In [1]: import numpy as np

In [2]: import numpy.linalg as la

In [3]: np.set_printoptions(precision=2, suppress=True, linewidth=200, floatmode="fixed")

In [4]: feats = np.load("sample5.npy")

In [5]: print(feats)
[[-2.00  0.00  1.00  2.00  2.00  0.00 -2.00]
 [ 0.00 -3.00  0.00  0.00  0.00  0.00  0.00]
 [ 1.00  0.00 -2.00  2.00  2.00  0.00 -2.00]
 [ 2.00  0.00  2.00  1.00  4.00  0.00 -4.00]
 [ 2.00  0.00  2.00  4.00  1.00  0.00 -4.00]
 [ 0.00  0.00  0.00  0.00  0.00 -3.00  0.00]
 [-2.00  0.00 -2.00 -4.00 -4.00  0.00  1.00]]

In [6]: print(np.all(la.eigvalsh(feats) > 0))
False

In [7]: print([round(float(la.det(feats[:i, :i])), 2) + 0 for i in range(1, 8)])
[-2.0, 6.0, -9.0, -81.0, 567.0, -1701.0, 8019.0]

In [8]: print(np.allclose(feats @ feats.T, feats.T @ feats))
True

In [9]: print((feats + feats.T) / 2)
[[-2.00  0.00  1.00  2.00  2.00  0.00 -2.00]
 [ 0.00 -3.00  0.00  0.00  0.00  0.00  0.00]
 [ 1.00  0.00 -2.00  2.00  2.00  0.00 -2.00]
 [ 2.00  0.00  2.00  1.00  4.00  0.00 -4.00]
 [ 2.00  0.00  2.00  4.00  1.00  0.00 -4.00]
 [ 0.00  0.00  0.00  0.00  0.00 -3.00  0.00]
 [-2.00  0.00 -2.00 -4.00 -4.00  0.00  1.00]]

In [10]: print(feats @ feats)
[[ 17.00   0.00   8.00  16.00  16.00   0.00 -16.00]
 [  0.00   9.00   0.00   0.00   0.00   0.00   0.00]
 [  8.00   0.00  17.00  16.00  16.00   0.00 -16.00]
 [ 16.00   0.00  16.00  41.00  32.00   0.00 -32.00]
 [ 16.00   0.00  16.00  32.00  41.00   0.00 -32.00]
 [  0.00   0.00   0.00   0.00   0.00   9.00   0.00]
 [-16.00   0.00 -16.00 -32.00 -32.00   0.00  41.00]]

In [11]: print(np.trace(feats))
-7.0

In [12]: print(np.sort(np.abs(la.eigvals(feats))))
[ 3.00  3.00  3.00  3.00  3.00  3.00 11.00]

In [13]: print(np.round(np.abs(la.eigvals(feats)).max(), 2))
11.0

In [14]: print(la.matrix_power(feats, 3))
[[  70.00    0.00   97.00  194.00  194.00    0.00 -194.00]
 [   0.00  -27.00    0.00    0.00    0.00    0.00    0.00]
 [  97.00    0.00   70.00  194.00  194.00    0.00 -194.00]
 [ 194.00    0.00  194.00  361.00  388.00    0.00 -388.00]
 [ 194.00    0.00  194.00  388.00  361.00    0.00 -388.00]
 [   0.00    0.00    0.00    0.00    0.00  -27.00    0.00]
 [-194.00    0.00 -194.00 -388.00 -388.00    0.00  361.00]]

In [15]: la.determinant(feats)
---------------------------------------------------------------------------
AttributeError                            Traceback (most recent call last)
Cell In[15], line 1
----> 1 la.determinant(feats)

AttributeError: module 'numpy.linalg' has no attribute 'determinant'

In [16]: r0 = np.array([-2, -3, -1, 2, -2, 0, -2])

In [17]: B = feats + np.outer(r0, np.eye(7)[0])

In [18]: print(B)
[[-4.00  0.00  1.00  2.00  2.00  0.00 -2.00]
 [-3.00 -3.00  0.00  0.00  0.00  0.00  0.00]
 [ 0.00  0.00 -2.00  2.00  2.00  0.00 -2.00]
 [ 4.00  0.00  2.00  1.00  4.00  0.00 -4.00]
 [ 0.00  0.00  2.00  4.00  1.00  0.00 -4.00]
 [ 0.00  0.00  0.00  0.00  0.00 -3.00  0.00]
 [-4.00  0.00 -2.00 -4.00 -4.00  0.00  1.00]]

In [19]: print(np.round(la.det(B) / la.det(feats), 2), round(1 + la.solve(feats, r0)[0], 2))
1.7 1.7

In [20]: print((la.matrix_power((feats != 0) + (feats.T != 0) + np.eye(7), 7) > 0).astype(int))
[[1 0 1 1 1 0 1]
 [0 1 0 0 0 0 0]
 [1 0 1 1 1 0 1]
 [1 0 1 1 1 0 1]
 [1 0 1 1 1 0 1]
 [0 0 0 0 0 1 0]
 [1 0 1 1 1 0 1]]

In [21]: print(feats @ feats)
[[ 17.00   0.00   8.00  16.00  16.00   0.00 -16.00]
 [  0.00   9.00   0.00   0.00   0.00   0.00   0.00]
 [  8.00   0.00  17.00  16.00  16.00   0.00 -16.00]
 [ 16.00   0.00  16.00  41.00  32.00   0.00 -32.00]
 [ 16.00   0.00  16.00  32.00  41.00   0.00 -32.00]
 [  0.00   0.00   0.00   0.00   0.00   9.00   0.00]
 [-16.00   0.00 -16.00 -32.00 -32.00   0.00  41.00]]

In [22]: print(np.round(la.det(feats), 2))
8019.0

In [23]: M = np.array([[0.2, -0.2, -0.8, -1.1, 0.5, 0.7],
    ...:     [-0.8, -0.2, -1.0, 1.7, -0.4, -0.7],
    ...:     [0.2, 0.9, 0.2, 1.5, 2.0, 0.5],
    ...:     [-0.5, 1.1, -0.4, 1.1, -0.3, -2.0],
    ...:     [0.7, -2.3, -0.3, -2.5, -0.5, 0.4]])

In [24]: left, sigma, Vh = la.svd(M, full_matrices=False)

In [25]: print(np.cumsum(sigma ** 2) / np.sum(sigma ** 2))
[0.65 0.87 0.94 0.98 1.00]

In [26]: print(left.shape, sigma.shape, Vh.shape)
(5, 5) (5,) (5, 6)

In [27]: print(np.abs(left[:, 0]).round(6).argmax())
4

In [28]: print(np.round(np.abs(Vh[0]), 2) + 0)
[0.20 0.52 0.00 0.77 0.15 0.29]

In [29]: print(np.round(left.T @ left, 2) + 0)
[[1.00 0.00 0.00 0.00 0.00]
 [0.00 1.00 0.00 0.00 0.00]
 [0.00 0.00 1.00 0.00 0.00]
 [0.00 0.00 0.00 1.00 0.00]
 [0.00 0.00 0.00 0.00 1.00]]

In [30]: T = np.stack([M, -1 * M, M[::-1]])

In [31]: print(la.matrix_rank(T))
[5 5 5]

In [32]: print(la.matrix_rank(T.reshape(3, -1)))
2

In [33]: print(la.norm(T, axis=(1, 2)))
[5.89 5.89 5.89]

In [34]: print(np.einsum("bij,cij->bc", T, T))
[[ 34.73 -34.73  22.57]
 [-34.73  34.73 -22.57]
 [ 22.57 -22.57  34.73]]

In [35]: def softmax(z):
    ...:     e = np.exp(z - z.max(axis=-1, keepdims=True))
    ...:     return e / e.sum(axis=-1, keepdims=True)
    ...: 

In [36]: print(softmax(M).sum(axis=1))
[1.00 1.00 1.00 1.00 1.00]

In [37]: print(softmax(M[1] + 2))
[0.05 0.10 0.04 0.66 0.08 0.06]

In [38]: print(np.round(softmax(10 * M[1]), 2) + 0)
[0.00 0.00 0.00 1.00 0.00 0.00]

In [39]: att = M @ M.T / np.sqrt(6)

In [40]: print(np.round(softmax(att), 2) + 0)
[[0.33 0.05 0.09 0.04 0.49]
 [0.03 0.54 0.09 0.33 0.01]
 [0.03 0.06 0.85 0.06 0.00]
 [0.01 0.21 0.06 0.71 0.00]
 [0.03 0.00 0.00 0.00 0.97]]

In [41]: print(np.round(softmax(att + np.triu(np.full(att.shape, -np.inf), 1)), 2) + 0)
[[1.00 0.00 0.00 0.00 0.00]
 [0.05 0.95 0.00 0.00 0.00]
 [0.03 0.06 0.90 0.00 0.00]
 [0.01 0.21 0.06 0.71 0.00]
 [0.03 0.00 0.00 0.00 0.97]]

In [42]: B = M / la.norm(M, axis=1, keepdims=True)

In [43]: G = B @ B.T

In [44]: print(round(float(np.degrees(np.arccos(np.clip(G[0, 3], -1, 1)))), 2))
129.95

In [45]: print(G)
[[ 1.00 -0.50 -0.14 -0.64  0.63]
 [-0.50  1.00  0.14  0.66 -0.51]
 [-0.14  0.14  1.00  0.12 -0.68]
 [-0.64  0.66  0.12  1.00 -0.66]
 [ 0.63 -0.51 -0.68 -0.66  1.00]]

In [46]: J = np.load("test6.npy")

In [47]: print(J)
[[-0.40 -0.10 -0.10 -0.40]
 [-7.50  2.70  2.70 -1.80]
 [-0.80 -0.50 -0.10  0.00]
 [ 1.00  0.20 -0.80 -0.30]
 [ 0.30 -0.30  0.30 -0.50]
 [ 1.10  1.10 -0.80 -0.10]
 [-1.90 -0.20  0.30  2.40]
 [-1.20 -1.40 -0.90  0.40]
 [-1.60 -0.30  0.60  0.30]
 [ 0.70  0.50 -1.00 -0.30]
 [ 0.70  1.80  1.20  0.00]
 [-0.30  1.40  0.00 -0.50]
 [-1.90  0.80  3.00  0.40]
 [ 0.50 -0.20  0.50  2.30]
 [ 0.80 -0.90 -0.40  0.70]
 [-2.20  0.10 -1.50 -0.40]
 [-0.80 -0.70 -0.40 -0.60]
 [ 0.80  0.00 -0.50 -0.10]
 [-1.20 -0.20 -0.80 -0.80]]

In [48]: dist = la.norm(J[:, None] - J[None], axis=-1)

In [49]: print(dist.shape)
(19, 19)

In [50]: print(np.flatnonzero(dist[17] < dist.mean() / 2))
[ 0  3  4  5  9 14 17]

In [51]: print(dist[:5, :5])
[[0.00 8.25 0.69 1.60 0.84]
 [8.25 0.00 8.14 9.64 8.79]
 [0.69 8.14 0.00 2.08 1.29]
 [1.60 9.64 2.08 0.00 1.41]
 [0.84 8.79 1.29 1.41 0.00]]

In [52]: print(la.matrix_rank(dist ** 2))
6

In [53]: print((dist + 1e9 * np.eye(19)).round(6).argmin(axis=1))
[ 2 12  0 17  0  9  8  2  2  3 11  0  8 14 17 18  2  3 16]
